$ ipython --no-banner

In [1]: import numpy as np

In [2]: np.set_printoptions(suppress=True, linewidth=120)

In [3]: feats = np.load("out14.npy")

In [4]: print(feats)
[[ 0 -2  3 -2  3 -1 -2 -3  5]
 [ 0  0 -1  0  1 -5 -3  3 -3]
 [ 0  0  0  4  2  2 -4 -3 -3]
 [ 0  0  0  0 -2 -3 -5  3  3]
 [ 0  0  0  0  0 -4  3 -4 -4]
 [ 0  0  0  0  0  0 -4  0  4]
 [ 0  0  0  0  0  0  0  2  2]
 [ 0  0  0  0  0  0  0  0  4]
 [ 0  0  0  0  0  0  0  0  0]]

In [5]: B = np.array([[3, 2, 2],
   ...:     [3, 3, 2],
   ...:     [2, 0, 2],
   ...:     [0, 3, 0],
   ...:     [2, 3, 2],
   ...:     [2, 3, 1],
   ...:     [3, 2, 1],
   ...:     [2, 3, 2],
   ...:     [1, 3, 0]])

In [6]: print(np.linalg.matrix_rank(feats @ B))
3

In [7]: print(np.einsum("ik,kj->ji", feats, B))
[[ -3 -16 -13 -16 -11  -8   6   4   0]
 [ -4 -18  -2  -7 -30   4  12  12   0]
 [ -1  -2  -4  -6  -9  -4   4   0   0]]

In [8]: print(np.einsum("ik,kj->ij", feats, B))
[[ -3  -4  -1]
 [-16 -18  -2]
 [-13  -2  -4]
 [-16  -7  -6]
 [-11 -30  -9]
 [ -8   4  -4]
 [  6  12   4]
 [  4  12   0]
 [  0   0   0]]

In [9]: print(feats @ B)
[[ -3  -4  -1]
 [-16 -18  -2]
 [-13  -2  -4]
 [-16  -7  -6]
 [-11 -30  -9]
 [ -8   4  -4]
 [  6  12   4]
 [  4  12   0]
 [  0   0   0]]

In [10]: print(np.einsum("ij->j", feats))
[  0  -2   2   2   4 -11 -15  -2   8]

In [11]: print(np.vstack([feats, B.T]).shape)
(12, 9)

In [12]: B @ feats
---------------------------------------------------------------------------
ValueError                                Traceback (most recent call last)
Cell In[12], line 1
----> 1 B @ feats

ValueError: matmul: Input operand 1 has a mismatch in its core dimension 0, with gufunc signature (n?,k),(k,m?)->(n?,m?) (size 9 is different from 3)

In [13]: X = np.load("block0.npy")

In [14]: print(X)
[[ 0  2  0  0  0  0]
 [-1 -2  0  0  0  0]
 [-2  1  0  0  0  0]
 [ 0  0  0  2  0  0]
 [ 0  0 -1 -2  0  0]
 [ 0  0 -2  1  0  0]
 [ 0  0  0  0  0  2]
 [ 0  0  0  0 -1 -2]
 [ 0  0  0  0 -2  1]]

In [15]: B = np.c_[X[:, :2] @ np.array([[-6, 6], [4, 1]]), np.array([0, 3, 2, 2, 1, 3, -3, 3, -3])]

In [16]: print(B)
[[  8   2   0]
 [ -2  -8   3]
 [ 16 -11   2]
 [  0   0   2]
 [  0   0   1]
 [  0   0   3]
 [  0   0  -3]
 [  0   0   3]
 [  0   0  -3]]

In [17]: print(np.linalg.matrix_rank(B))
3

In [18]: print(np.round(np.linalg.lstsq(X, B[:, 0])[0], 4))
[-6.  4.  0.  0.  0.  0.]

In [19]: print(X @ X.T)
[[ 4 -4  2  0  0  0  0  0  0]
 [-4  5  0  0  0  0  0  0  0]
 [ 2  0  5  0  0  0  0  0  0]
 [ 0  0  0  4 -4  2  0  0  0]
 [ 0  0  0 -4  5  0  0  0  0]
 [ 0  0  0  2  0  5  0  0  0]
 [ 0  0  0  0  0  0  4 -4  2]
 [ 0  0  0  0  0  0 -4  5  0]
 [ 0  0  0  0  0  0  2  0  5]]

In [20]: print(round(float(np.linalg.norm(X, "nuc")), 4))
15.7082

In [21]: print(round(float(np.linalg.norm(X) ** 2 / np.linalg.norm(X, 2) ** 2), 4))
4.6667

In [22]: print(np.round(np.linalg.norm(X, axis=1), 4))
[2.     2.2361 2.2361 2.     2.2361 2.2361 2.     2.2361 2.2361]

In [23]: print(round(float(np.linalg.norm(X[5] - X[1])), 4))
3.1623

In [24]: print(round(np.linalg.norm(X[5], 1), 4), round(float(np.linalg.norm(X[5], np.inf)), 4))
3.0 2.0

In [25]: print(np.round(np.linalg.norm(X, axis=0), 4))
[2.2361 3.     2.2361 3.     2.2361 3.    ]

In [26]: print(np.linalg.norm(X, axis=1).argmax())
1
